$ python3 -q
>>> import numpy as np
>>> np.set_printoptions(suppress=True, linewidth=160)
>>> mat = np.loadtxt("out17.csv", delimiter=",")
>>> mat.round(1) + 0
array([[-0.1, -0.4,  0.2,  0. , -0.4,  0.1,  0.8],
       [ 0.5, -0.1, -0.7,  0.2,  0. , -0.4,  0.2],
       [-0.2, -0.2, -0.1,  0.1,  0.9,  0. ,  0.4],
       [-0.4, -0.4,  0. , -0.4,  0. , -0.7, -0.2],
       [-0.5,  0.7, -0.4, -0.1, -0.1, -0.1,  0.3],
       [-0.2,  0.1,  0.3,  0.8,  0. , -0.4, -0.1],
       [ 0.4,  0.5,  0.5, -0.3,  0.1, -0.4,  0.3]])
>>> # keeps lengths
>>> r0 = np.array([3, 1, -2, 1, -2, 3, -3])
>>> M2 = mat + np.outer(r0, np.eye(7)[5])
>>> np.linalg.matrix_rank(np.linalg.inv(M2) - np.linalg.inv(mat), tol=1e-8)
np.int64(1)
>>> M2.round(1) + 0
array([[-0.1, -0.4,  0.2,  0. , -0.4,  3.1,  0.8],
       [ 0.5, -0.1, -0.7,  0.2,  0. ,  0.6,  0.2],
       [-0.2, -0.2, -0.1,  0.1,  0.9, -2. ,  0.4],
       [-0.4, -0.4,  0. , -0.4,  0. ,  0.3, -0.2],
       [-0.5,  0.7, -0.4, -0.1, -0.1, -2.1,  0.3],
       [-0.2,  0.1,  0.3,  0.8,  0. ,  2.6, -0.1],
       [ 0.4,  0.5,  0.5, -0.3,  0.1, -3.4,  0.3]])
>>> np.linalg.matrix_rank(M2 - mat)
np.int64(1)
>>> np.round(mat.T @ mat, 1) + 0
array([[1., 0., 0., 0., 0., 0., 0.],
       [0., 1., 0., 0., 0., 0., 0.],
       [0., 0., 1., 0., 0., 0., 0.],
       [0., 0., 0., 1., 0., 0., 0.],
       [0., 0., 0., 0., 1., 0., 0.],
       [0., 0., 0., 0., 0., 1., 0.],
       [0., 0., 0., 0., 0., 0., 1.]])
>>> np.round(mat[:, 5] @ mat[:, 6], 1)
np.float64(-0.0)
>>> np.round(np.linalg.svd(mat, compute_uv=False), 1)
array([1., 1., 1., 1., 1., 1., 1.])
>>> arr = np.load("x.npy")
>>> arr
array([[ 16,   1,   1,   1,   0],
       [  0, -15,   1,   0,   0],
       [  0,   2,  18,   2,   0],
       [  0,   1,   2,  -3,   2],
       [  0,   3,   2,   3,  -5]])
>>> x = np.array([1, 5, 1, 3, 5])
>>> y = arr @ x
>>> c, lr = np.zeros(5), 1 / np.linalg.norm(arr, 2) ** 2
>>> for i in range(20):
...     c -= lr * arr.T @ (arr @ c - y)
...     if i % 5 == 0: print(i, round(np.linalg.norm(arr @ c - y), 1))
... 
0 27.6
5 11.2
10 8.7
15 7.7
>>> c.round(1)
array([ 1.2,  4.9,  1.3, -0.6,  2. ])
>>> np.round(np.linalg.cond(arr), 1)
np.float64(12.1)
